>>> import numpy as np
>>> np.set_printoptions(suppress=True, linewidth=100)
>>> J = np.load("sample10.npy")
>>> J
array([[ 2,  0,  3,  2,  7],
       [ 4,  0,  3,  6,  7],
       [ 5,  2,  3,  8,  7],
       [ 3,  0,  3,  4,  7],
       [ 5,  2,  3,  8,  7],
       [ 1,  0,  3,  0,  7],
       [ 3,  0,  3,  4,  7],
       [ 4,  0,  3,  6,  7],
       [ 2,  0,  3,  2,  7],
       [ 4,  0,  3,  6,  7],
       [ 2,  0,  3,  2,  7],
       [ 1,  0,  3,  0,  7],
       [ 1,  0,  3,  0,  7],
       [ 7,  6,  3, 12,  7],
       [ 5,  2,  3,  8,  7],
       [ 4,  0,  3,  6,  7],
       [ 6,  4,  3, 10,  7],
       [ 7,  6,  3, 12,  7],
       [ 2,  0,  3,  2,  7],
       [ 4,  0,  3,  6,  7],
       [ 2,  0,  3,  2,  7],
       [ 7,  6,  3, 12,  7],
       [ 4,  0,  3,  6,  7],
       [ 2,  0,  3,  2,  7],
       [ 1,  0,  3,  0,  7],
       [ 1,  0,  3,  0,  7],
       [ 7,  6,  3, 12,  7],
       [ 2,  0,  3,  2,  7]])
>>> U, sigma, VT = np.linalg.svd(J)
>>> sigma.round(3) + 0
array([54.711, 19.284,  5.371,  0.   ,  0.   ])
>>> Y = U[:, :3] @ np.diag(sigma[:3]) @ VT[:3]
>>> np.linalg.matrix_rank(Y)
np.int64(3)
>>> round(np.abs(J - Y).max(), 3)
np.float64(0.0)
>>> U, sigma, VT = np.linalg.svd(J)
>>> V = VT[:(sigma > 1e-8).sum()]
>>> rng = np.random.default_rng(720)
>>> vec = J[14] + 4 * J[25] + rng.integers(2) * np.eye(5)[3]
>>> vec
array([ 9.,  2., 15.,  9., 35.])
>>> np.round(V.T @ V, 3) + 0
array([[ 0.211,  0.   ,  0.041,  0.395,  0.095],
       [ 0.   ,  1.   ,  0.   ,  0.   ,  0.   ],
       [ 0.041,  0.   ,  0.153, -0.02 ,  0.357],
       [ 0.395,  0.   , -0.02 ,  0.803, -0.048],
       [ 0.095,  0.   ,  0.357, -0.048,  0.833]])
>>> round(np.linalg.norm(vec - V.T @ V @ vec), 3)
np.float64(0.444)
>>> np.linalg.matrix_rank(np.vstack([J, vec]))
np.int64(4)
>>> K = np.loadtxt("out0.csv", delimiter=",")
>>> print(K)
[[ 1. -2. -2.  1. -1.]
 [ 0.  2. -2.  0.  2.]
 [ 0.  0. -2.  1.  1.]
 [ 0.  0.  0.  1.  0.]
 [ 0.  0.  0.  0.  1.]]
>>> # triangular, det is the product of the diagonal
>>> vec = np.array([2, 2, -3, -5, -3])
>>> K * vec
array([[ 2., -4.,  6., -5.,  3.],
       [ 0.,  4.,  6., -0., -6.],
       [ 0.,  0.,  6., -5., -3.],
       [ 0.,  0., -0., -5., -0.],
       [ 0.,  0., -0., -0., -3.]])
>>> K @ vec
array([ 2.,  4., -2., -5., -3.])
>>> K @ (2 * vec)
array([  4.,   8.,  -4., -10.,  -6.])
>>> labels = rng.permutation(5)
>>> print(labels)
[4 3 2 0 1]
>>> Y = K[labels][:, labels]
>>> np.diag(Y)
array([ 1.,  1., -2.,  1.,  2.])
>>> O, _ = np.linalg.qr(np.array([[0.4, -1.3, -0.2, 0.0, -1.5, -1.2, -2.5, 2.0],
...     [-0.8, -0.2, 0.0, 0.8, -1.7, -0.4, -1.5, 0.7],
...     [1.3, -0.7, 0.7, 1.4, 0.0, -0.8, 0.1, -2.4],
...     [1.9, 0.1, 0.4, -1.8, -0.5, -0.5, 1.5, -0.3],
...     [-2.3, 1.5, -1.0, 1.2, 0.4, 0.2, -0.6, -1.2],
...     [-0.6, -0.1, -0.4, 0.5, 2.1, -0.7, 0.9, 1.7],
...     [1.2, -0.2, -2.0, 0.7, 0.9, 0.2, -0.2, -0.3],
...     [-1.1, 0.1, 0.4, -0.9, 2.5, -1.1, -1.2, 0.1]]))
>>> ev = np.array([7, 3, 1, 5, 2, 8, 9, 7])
>>> m1 = O @ np.diag(ev) @ O.T
>>> m1.round(3)
array([[ 4.425, -1.225,  0.775,  1.274,  0.879,  0.035, -0.56 ,  0.604],
       [-1.225,  5.85 ,  0.274,  0.567,  0.164,  1.061,  0.362,  1.168],
       [ 0.775,  0.274,  5.268,  0.867,  0.634, -0.912,  0.993, -0.213],
       [ 1.274,  0.567,  0.867,  6.173, -0.149,  1.228,  0.745,  0.103],
       [ 0.879,  0.164,  0.634, -0.149,  5.898,  0.349, -1.331,  1.355],
       [ 0.035,  1.061, -0.912,  1.228,  0.349,  6.573, -1.699, -2.067],
       [-0.56 ,  0.362,  0.993,  0.745, -1.331, -1.699,  2.433,  0.722],
       [ 0.604,  1.168, -0.213,  0.103,  1.355, -2.067,  0.722,  5.379]])
>>> labels = rng.permutation(8)
>>> Y = m1[:, labels] * rng.choice([-1, 1], 8)
>>> Y.round(3)
array([[-1.274, -0.775,  0.035, -0.56 , -0.879,  0.604, -4.425, -1.225],
       [-0.567, -0.274,  1.061,  0.362, -0.164,  1.168,  1.225,  5.85 ],
       [-0.867, -5.268, -0.912,  0.993, -0.634, -0.213, -0.775,  0.274],
       [-6.173, -0.867,  1.228,  0.745,  0.149,  0.103, -1.274,  0.567],
       [ 0.149, -0.634,  0.349, -1.331, -5.898,  1.355, -0.879,  0.164],
       [-1.228,  0.912,  6.573, -1.699, -0.349, -2.067, -0.035,  1.061],
       [-0.745, -0.993, -1.699,  2.433,  1.331,  0.722,  0.56 ,  0.362],
       [-0.103,  0.213, -2.067,  0.722, -1.355,  5.379, -0.604,  1.168]])
>>> U, _, VT = np.linalg.svd(m1.T @ Y)
>>> np.round(U @ VT, 3) + 0
array([[ 0.,  0.,  0.,  0.,  0.,  0., -1.,  0.],
       [ 0.,  0.,  0.,  0.,  0.,  0.,  0.,  1.],
       [ 0., -1.,  0.,  0.,  0.,  0.,  0.,  0.],
       [-1.,  0.,  0.,  0.,  0.,  0.,  0.,  0.],
       [ 0.,  0.,  0.,  0., -1.,  0.,  0.,  0.],
       [ 0.,  0.,  1.,  0.,  0.,  0.,  0.,  0.],
       [ 0.,  0.,  0.,  1.,  0.,  0.,  0.,  0.],
       [ 0.,  0.,  0.,  0.,  0.,  1.,  0.,  0.]])
>>> np.round(np.linalg.lstsq(m1, Y)[0], 3) + 0
array([[ 0.,  0.,  0.,  0.,  0.,  0., -1.,  0.],
       [ 0.,  0.,  0.,  0.,  0.,  0.,  0.,  1.],
       [ 0., -1.,  0.,  0.,  0.,  0.,  0.,  0.],
       [-1.,  0.,  0.,  0.,  0.,  0.,  0.,  0.],
       [ 0.,  0.,  0.,  0., -1.,  0.,  0.,  0.],
       [ 0.,  0.,  1.,  0.,  0.,  0.,  0.,  0.],
       [ 0.,  0.,  0.,  1.,  0.,  0.,  0.,  0.],
       [ 0.,  0.,  0.,  0.,  0.,  1.,  0.,  0.]])
